% python3 -q
>>> import numpy as np
>>> import numpy.linalg as la
>>> np.set_printoptions(precision=2, suppress=True, linewidth=120, floatmode="fixed")
>>> X = np.loadtxt("run3.csv", delimiter=",")
>>> X
array([[2.00, 1.00, 0.00, 0.00, 0.00, 0.00, 0.00, 0.00, 0.00, 0.00, 0.00, 0.00, 0.00, 0.00, 0.00, 0.00],
       [0.00, 2.00, 1.00, 0.00, 0.00, 0.00, 0.00, 0.00, 0.00, 0.00, 0.00, 0.00, 0.00, 0.00, 0.00, 0.00],
       [0.00, 0.00, 2.00, 1.00, 0.00, 0.00, 0.00, 0.00, 0.00, 0.00, 0.00, 0.00, 0.00, 0.00, 0.00, 0.00],
       [0.00, 0.00, 0.00, 2.00, 1.00, 0.00, 0.00, 0.00, 0.00, 0.00, 0.00, 0.00, 0.00, 0.00, 0.00, 0.00],
       [0.00, 0.00, 0.00, 0.00, 2.00, 1.00, 0.00, 0.00, 0.00, 0.00, 0.00, 0.00, 0.00, 0.00, 0.00, 0.00],
       [0.00, 0.00, 0.00, 0.00, 0.00, 2.00, 1.00, 0.00, 0.00, 0.00, 0.00, 0.00, 0.00, 0.00, 0.00, 0.00],
       [0.00, 0.00, 0.00, 0.00, 0.00, 0.00, 2.00, 1.00, 0.00, 0.00, 0.00, 0.00, 0.00, 0.00, 0.00, 0.00],
       [0.00, 0.00, 0.00, 0.00, 0.00, 0.00, 0.00, 2.00, 1.00, 0.00, 0.00, 0.00, 0.00, 0.00, 0.00, 0.00],
       [0.00, 0.00, 0.00, 0.00, 0.00, 0.00, 0.00, 0.00, 2.00, 1.00, 0.00, 0.00, 0.00, 0.00, 0.00, 0.00],
       [0.00, 0.00, 0.00, 0.00, 0.00, 0.00, 0.00, 0.00, 0.00, 2.00, 1.00, 0.00, 0.00, 0.00, 0.00, 0.00],
       [0.00, 0.00, 0.00, 0.00, 0.00, 0.00, 0.00, 0.00, 0.00, 0.00, 2.00, 1.00, 0.00, 0.00, 0.00, 0.00],
       [0.00, 0.00, 0.00, 0.00, 0.00, 0.00, 0.00, 0.00, 0.00, 0.00, 0.00, 2.00, 1.00, 0.00, 0.00, 0.00],
       [0.00, 0.00, 0.00, 0.00, 0.00, 0.00, 0.00, 0.00, 0.00, 0.00, 0.00, 0.00, 2.00, 1.00, 0.00, 0.00],
       [0.00, 0.00, 0.00, 0.00, 0.00, 0.00, 0.00, 0.00, 0.00, 0.00, 0.00, 0.00, 0.00, 2.00, 1.00, 0.00],
       [0.00, 0.00, 0.00, 0.00, 0.00, 0.00, 0.00, 0.00, 0.00, 0.00, 0.00, 0.00, 0.00, 0.00, 2.00, 1.00],
       [0.00, 0.00, 0.00, 0.00, 0.00, 0.00, 0.00, 0.00, 0.00, 0.00, 0.00, 0.00, 0.00, 0.00, 0.00, 2.00]])
>>> # triangular
>>> np.sort(np.abs(la.eigvals(X)))
array([2.00, 2.00, 2.00, 2.00, 2.00, 2.00, 2.00, 2.00, 2.00, 2.00, 2.00, 2.00, 2.00, 2.00, 2.00, 2.00])
>>> np.trace(X)
np.float64(32.0)
>>> np.allclose(X @ X.T, X.T @ X)
False
>>> round(la.det(X), 2)
np.float64(65536.0)
>>> J = np.load("w.npy")
>>> J
array([[ 0.24,  1.20, -0.17, -2.01,  3.88,  1.02,  1.04, -1.50],
       [-0.94,  2.55, -2.30, -2.69, -1.67, -1.35,  0.63, -0.16],
       [ 1.36, -1.70, -1.43,  0.75, -2.80,  0.94,  1.07,  2.79],
       [-0.67,  2.38, -0.84, -2.21, -1.30,  2.70, -1.40, -1.54],
       [ 0.44,  0.47, -1.55,  1.70,  4.22, -0.63,  0.29,  1.03],
       [ 0.13,  0.71,  0.29,  0.26,  1.49, -4.49, -1.40, -0.04],
       [ 1.27, -2.93,  2.69,  1.08, -2.24, -0.75,  0.21,  0.90],
       [ 1.30,  2.87, -1.46,  1.27, -0.63, -1.11,  2.97, -0.94],
       [-0.21,  0.46,  0.13, -3.54,  3.04,  0.06,  1.25,  1.17],
       [-1.55, -1.12,  0.33,  1.14,  2.57,  2.42, -1.23,  2.43],
       [-1.49,  3.08,  1.28, -1.27, -1.17,  0.15,  1.40,  2.59],
       [ 0.61,  1.05, -2.68, -2.09, -1.19, -2.27, -2.16, -0.83],
       [-0.44,  0.36,  3.50, -1.80,  0.07, -1.26, -1.48,  2.33],
       [-0.38,  2.76,  0.78,  1.48,  1.36,  2.04,  2.33,  1.73],
       [ 1.97, -0.71,  0.48,  2.21,  1.71, -1.32,  3.16,  0.90],
       [-0.90, -1.58,  1.04,  2.57, -2.55, -1.22, -2.02,  1.40],
       [ 1.35,  0.72, -1.27, -2.07, -1.10, -3.03, -0.87, -2.37],
       [-1.94, -1.78, -0.59, -4.03,  1.13,  0.05, -0.43, -0.01],
       [-3.10, -0.62,  2.13, -0.49, -1.09, -2.14, -1.85,  1.02],
       [ 1.29,  1.02, -0.96, -0.60, -3.69, -0.79,  2.46, -0.84],
       [-1.48, -2.84,  0.55,  0.42, -0.02, -1.97,  2.90, -1.41],
       [-2.46, -0.80, -0.87, -1.35, -3.71, -0.08,  0.37, -1.34],
       [-0.09,  1.39, -2.24,  2.90, -0.64, -2.30,  1.72,  0.99],
       [-3.81, -0.95,  0.09,  2.19,  0.99,  1.08,  1.54,  0.50],
       [-0.75, -1.62, -0.93, -1.94, -3.76,  0.80,  0.44, -1.50],
       [ 1.59, -1.97,  1.18,  0.42, -0.18, -0.35, -2.78, -3.02],
       [-1.34,  1.97, -1.50,  3.15,  2.55,  0.14, -0.81, -0.02],
       [-0.99,  1.36, -4.27,  1.10, -0.88,  1.38,  0.15,  0.01],
       [ 1.45,  0.83,  1.11, -1.24, -0.85, -3.18,  2.92,  0.17],
       [-1.08,  2.19, -2.06, -1.45, -0.68,  1.89, -2.82,  0.86],
       [ 1.50, -2.35,  1.01,  2.23,  0.07,  0.19,  0.35, -3.32],
       [ 3.82, -0.61, -0.66, -0.86,  0.29, -0.52, -1.92,  2.19]])
>>> la.matrix_rank(J)
np.int64(8)
>>> J.mean(axis=0)
array([-0.17,  0.18, -0.29, -0.15, -0.21, -0.43,  0.19,  0.13])
>>> np.unravel_index(np.abs(J).argmax(), J.shape)
(np.int64(5), np.int64(5))
>>> J.shape
(32, 8)
>>> J.sum(axis=0)
array([ -5.30,   5.79,  -9.19,  -4.77,  -6.78, -13.90,   6.03,   4.17])
>>> J[32]
Traceback (most recent call last):
  File "<python-input-17>", line 1, in <module>
    J[32]
    ~^^^^
IndexError: index 32 is out of bounds for axis 0 with size 32
>>> x0 = np.array([-2, 1, 1, 0, -2, 0, -2, -1])
>>> y = J @ x0
>>> np.round(la.solve(J.T @ J, J.T @ y), 2) + 0
array([-2.00,  1.00,  1.00,  0.00, -2.00,  0.00, -2.00, -1.00])
>>> np.round(la.lstsq(J, y)[0], 2) + 0
array([-2.00,  1.00,  1.00,  0.00, -2.00,  0.00, -2.00, -1.00])
>>> np.round(la.pinv(J) @ J, 2) + 0
array([[1.00, 0.00, 0.00, 0.00, 0.00, 0.00, 0.00, 0.00],
       [0.00, 1.00, 0.00, 0.00, 0.00, 0.00, 0.00, 0.00],
       [0.00, 0.00, 1.00, 0.00, 0.00, 0.00, 0.00, 0.00],
       [0.00, 0.00, 0.00, 1.00, 0.00, 0.00, 0.00, 0.00],
       [0.00, 0.00, 0.00, 0.00, 1.00, 0.00, 0.00, 0.00],
       [0.00, 0.00, 0.00, 0.00, 0.00, 1.00, 0.00, 0.00],
       [0.00, 0.00, 0.00, 0.00, 0.00, 0.00, 1.00, 0.00],
       [0.00, 0.00, 0.00, 0.00, 0.00, 0.00, 0.00, 1.00]])
>>> rng = np.random.default_rng(2402)
>>> y = y + 0.3 * rng.normal(size=32)
>>> y
array([ -7.71,   4.47,  -4.45,  10.04, -11.79,   0.25,   0.30,  -4.58,  -8.51,  -2.69,   3.59,   4.19,   5.11,  -4.65,
       -14.54,   9.25,   3.00,  -0.31,  12.80,   1.21,  -3.88,  11.40,  -3.80,   0.93,   6.99,   5.50,  -0.01,   1.14,
        -5.36,   8.76,  -1.62,  -7.48])
>>> coef, *_ = la.lstsq(J, y)
>>> coef
array([-1.93,  0.99,  0.94,  0.05, -2.02,  0.05, -2.01, -0.99])
>>> coef.round()
array([-2.00,  1.00,  1.00,  0.00, -2.00,  0.00, -2.00, -1.00])
>>> np.round(J.T @ (y - J @ coef), 2) + 0
array([0.00, 0.00, 0.00, 0.00, 0.00, 0.00, 0.00, 0.00])
>>> d = la.norm(J[:, None] - J[None], axis=-1)
>>> d.shape
(32, 32)
>>> np.unravel_index(d.round(6).argmax(), d.shape)
(np.int64(0), np.int64(15))
>>> (d + 1e9 * np.eye(32)).round(6).argmin(axis=1)
array([ 8, 11,  6, 29, 26, 16, 15, 22,  0, 23, 13, 16, 18, 10,  4,  6, 11,  8, 12,  7, 30, 24,  7,  9, 21, 30,  4, 29,
       19,  3, 25,  2])
>>> la.norm(J, axis=1)
array([5.00, 4.99, 5.00, 5.00, 5.01, 5.00, 5.00, 5.00, 5.00, 4.99, 5.00, 4.99, 5.00, 5.00, 5.00, 5.00, 5.00, 5.00,
       5.00, 5.00, 5.00, 5.00, 5.00, 5.00, 5.00, 5.00, 5.00, 5.00, 5.00, 5.00, 5.00, 5.00])
>>> d.mean(axis=1).argmax()
np.int64(25)
>>> Ac = (J - J.mean(axis=0)) / J.std(axis=0)
>>> np.argwhere(np.abs(Ac) > 2)
array([[ 4,  4],
       [ 5,  5],
       [12,  2],
       [17,  3],
       [23,  0],
       [27,  2],
       [30,  7],
       [31,  0]])
>>> coef = la.lstsq(np.delete(Ac, 6, axis=1), Ac[:, 6])[0]
>>> np.abs(coef).argmax()
np.int64(3)
>>> np.round(1 - np.var(Ac[:, 6] - np.delete(Ac, 6, axis=1) @ coef), 2)
np.float64(0.07)
>>> W0 = np.load("mat.npy")
>>> W0
array([[-1.34,  1.51, -0.88, -1.23, -0.08,  2.09, -1.49,  1.06, -2.29, -0.20, -0.67,  1.32,  1.61, -0.74,  0.52],
       [-0.96,  1.29, -0.36, -1.03,  0.18,  1.29, -1.19,  0.69, -3.05,  0.20, -0.50,  1.49,  1.86, -1.50, -0.37],
       [ 1.25, -0.91,  1.48,  0.80,  0.65, -2.47,  1.11, -1.14, -1.24,  1.00,  0.58,  0.09,  0.18, -1.65, -2.25],
       [ 0.35,  0.14,  0.93, -0.05,  0.63, -1.10,  0.09, -0.44, -2.99,  0.92,  0.12,  1.06,  1.37, -2.30, -2.02],
       [-0.87,  1.23, -0.25, -0.98,  0.22,  1.11, -1.12,  0.62, -3.14,  0.27, -0.46,  1.50,  1.87, -1.62, -0.52],
       [ 1.43, -1.20,  1.50,  1.02,  0.57, -2.68,  1.36, -1.26, -0.41,  0.90,  0.68, -0.29, -0.30, -1.20, -2.06],
       [-0.88,  0.44, -1.30, -0.42, -0.68,  1.95, -0.67,  0.86,  2.21, -1.03, -0.38, -0.59, -0.79,  2.09,  2.29],
       [ 0.72, -1.11,  0.08,  0.87, -0.30, -0.81,  0.98, -0.48,  3.26, -0.38,  0.39, -1.50, -1.88,  1.80,  0.79],
       [ 0.22, -0.69, -0.43,  0.51, -0.49,  0.11,  0.50, -0.04,  3.35, -0.68,  0.16, -1.38, -1.75,  2.18,  1.47],
       [-1.20,  0.85, -1.46, -0.75, -0.66,  2.41, -1.05,  1.10,  1.40, -1.01, -0.55, -0.17, -0.27,  1.73,  2.28],
       [-0.90,  0.47, -1.31, -0.44, -0.68,  1.98, -0.69,  0.88,  2.17, -1.03, -0.39, -0.57, -0.77,  2.08,  2.30],
       [ 0.62, -1.04, -0.03,  0.81, -0.34, -0.63,  0.89, -0.39,  3.31, -0.45,  0.35, -1.49, -1.87,  1.90,  0.94],
       [ 0.93, -0.51,  1.33,  0.47,  0.68, -2.03,  0.73, -0.90, -2.10,  1.03,  0.41,  0.53,  0.72, -2.05, -2.30]])
>>> # rows and columns are dependent
>>> out = W0 / np.sqrt((W0 ** 2).mean(axis=1, keepdims=True))
>>> la.matrix_rank(W0 - W0.mean(axis=1, keepdims=True))
np.int64(2)
>>> la.matrix_rank(out) == la.matrix_rank(W0)
np.True_
